$ python3 -q
>>> import numpy as np
>>> from numpy import linalg as LA
>>> np.set_printoptions(suppress=True, linewidth=140)
>>> def rnd(a):
...     return np.round(a, 3) + 0
... 
>>> F = np.loadtxt("data.csv", delimiter=",")
>>> F
array([[8., 2., 0., 8., 0., 0., 7., 0., 0., 0., 0.],
       [4., 1., 0., 7., 0., 0., 3., 0., 0., 0., 0.],
       [0., 0., 7., 0., 0., 7., 0., 0., 0., 0., 0.],
       [4., 5., 0., 3., 0., 0., 7., 0., 0., 0., 0.],
       [0., 0., 0., 0., 1., 0., 0., 0., 0., 6., 9.],
       [0., 0., 8., 0., 0., 9., 0., 2., 0., 0., 0.],
       [7., 2., 0., 4., 0., 0., 5., 0., 0., 0., 0.],
       [0., 0., 7., 0., 0., 2., 0., 5., 0., 0., 0.],
       [0., 0., 0., 0., 5., 0., 0., 0., 0., 7., 6.],
       [0., 0., 0., 0., 9., 0., 0., 0., 6., 0., 9.],
       [0., 0., 0., 0., 4., 0., 0., 0., 9., 9., 8.]])
>>> # splits into 3 blocks
>>> x = np.array([0, 3, 2, 2, 0, 2, 3, 3, 3, 3, 0])
>>> (F * x).sum(axis=1)
array([43., 26., 28., 42., 18., 40., 29., 33., 21., 18., 54.])
>>> F @ (2 * x)
array([ 86.,  52.,  56.,  84.,  36.,  80.,  58.,  66.,  42.,  36., 108.])
>>> (F @ x).argmax()
np.int64(10)
>>> np.sign((F @ x).round(6))
array([1., 1., 1., 1., 1., 1., 1., 1., 1., 1., 1.])
>>> F @ np.ones(11)
array([25., 15., 14., 19., 16., 19., 18., 14., 18., 24., 30.])
>>> F * x
array([[ 0.,  6.,  0., 16.,  0.,  0., 21.,  0.,  0.,  0.,  0.],
       [ 0.,  3.,  0., 14.,  0.,  0.,  9.,  0.,  0.,  0.,  0.],
       [ 0.,  0., 14.,  0.,  0., 14.,  0.,  0.,  0.,  0.,  0.],
       [ 0., 15.,  0.,  6.,  0.,  0., 21.,  0.,  0.,  0.,  0.],
       [ 0.,  0.,  0.,  0.,  0.,  0.,  0.,  0.,  0., 18.,  0.],
       [ 0.,  0., 16.,  0.,  0., 18.,  0.,  6.,  0.,  0.,  0.],
       [ 0.,  6.,  0.,  8.,  0.,  0., 15.,  0.,  0.,  0.,  0.],
       [ 0.,  0., 14.,  0.,  0.,  4.,  0., 15.,  0.,  0.,  0.],
       [ 0.,  0.,  0.,  0.,  0.,  0.,  0.,  0.,  0., 21.,  0.],
       [ 0.,  0.,  0.,  0.,  0.,  0.,  0.,  0., 18.,  0.,  0.],
       [ 0.,  0.,  0.,  0.,  0.,  0.,  0.,  0., 27., 27.,  0.]])
>>> np.einsum("ij,j->i", F, x)
array([43., 26., 28., 42., 18., 40., 29., 33., 21., 18., 54.])
>>> (F != 0).astype(int)
array([[1, 1, 0, 1, 0, 0, 1, 0, 0, 0, 0],
       [1, 1, 0, 1, 0, 0, 1, 0, 0, 0, 0],
       [0, 0, 1, 0, 0, 1, 0, 0, 0, 0, 0],
       [1, 1, 0, 1, 0, 0, 1, 0, 0, 0, 0],
       [0, 0, 0, 0, 1, 0, 0, 0, 0, 1, 1],
       [0, 0, 1, 0, 0, 1, 0, 1, 0, 0, 0],
       [1, 1, 0, 1, 0, 0, 1, 0, 0, 0, 0],
       [0, 0, 1, 0, 0, 1, 0, 1, 0, 0, 0],
       [0, 0, 0, 0, 1, 0, 0, 0, 0, 1, 1],
       [0, 0, 0, 0, 1, 0, 0, 0, 1, 0, 1],
       [0, 0, 0, 0, 1, 0, 0, 0, 1, 1, 1]])
>>> rnd(np.sort(LA.eigvals(F).real))
array([-8.377, -3.007, -2.928, -2.928, -1.708,  1.713,  2.348,  2.348, 16.304, 20.003, 23.233])
>>> q, R = LA.qr(F)
>>> rnd(np.abs(np.diag(R)))
array([12.042,  3.727, 12.728,  4.137, 11.091,  4.637,  0.948,  1.779,  7.152, 10.291,  5.395])
>>> rnd(q.T @ q)
array([[1., 0., 0., 0., 0., 0., 0., 0., 0., 0., 0.],
       [0., 1., 0., 0., 0., 0., 0., 0., 0., 0., 0.],
       [0., 0., 1., 0., 0., 0., 0., 0., 0., 0., 0.],
       [0., 0., 0., 1., 0., 0., 0., 0., 0., 0., 0.],
       [0., 0., 0., 0., 1., 0., 0., 0., 0., 0., 0.],
       [0., 0., 0., 0., 0., 1., 0., 0., 0., 0., 0.],
       [0., 0., 0., 0., 0., 0., 1., 0., 0., 0., 0.],
       [0., 0., 0., 0., 0., 0., 0., 1., 0., 0., 0.],
       [0., 0., 0., 0., 0., 0., 0., 0., 1., 0., 0.],
       [0., 0., 0., 0., 0., 0., 0., 0., 0., 1., 0.],
       [0., 0., 0., 0., 0., 0., 0., 0., 0., 0., 1.]])
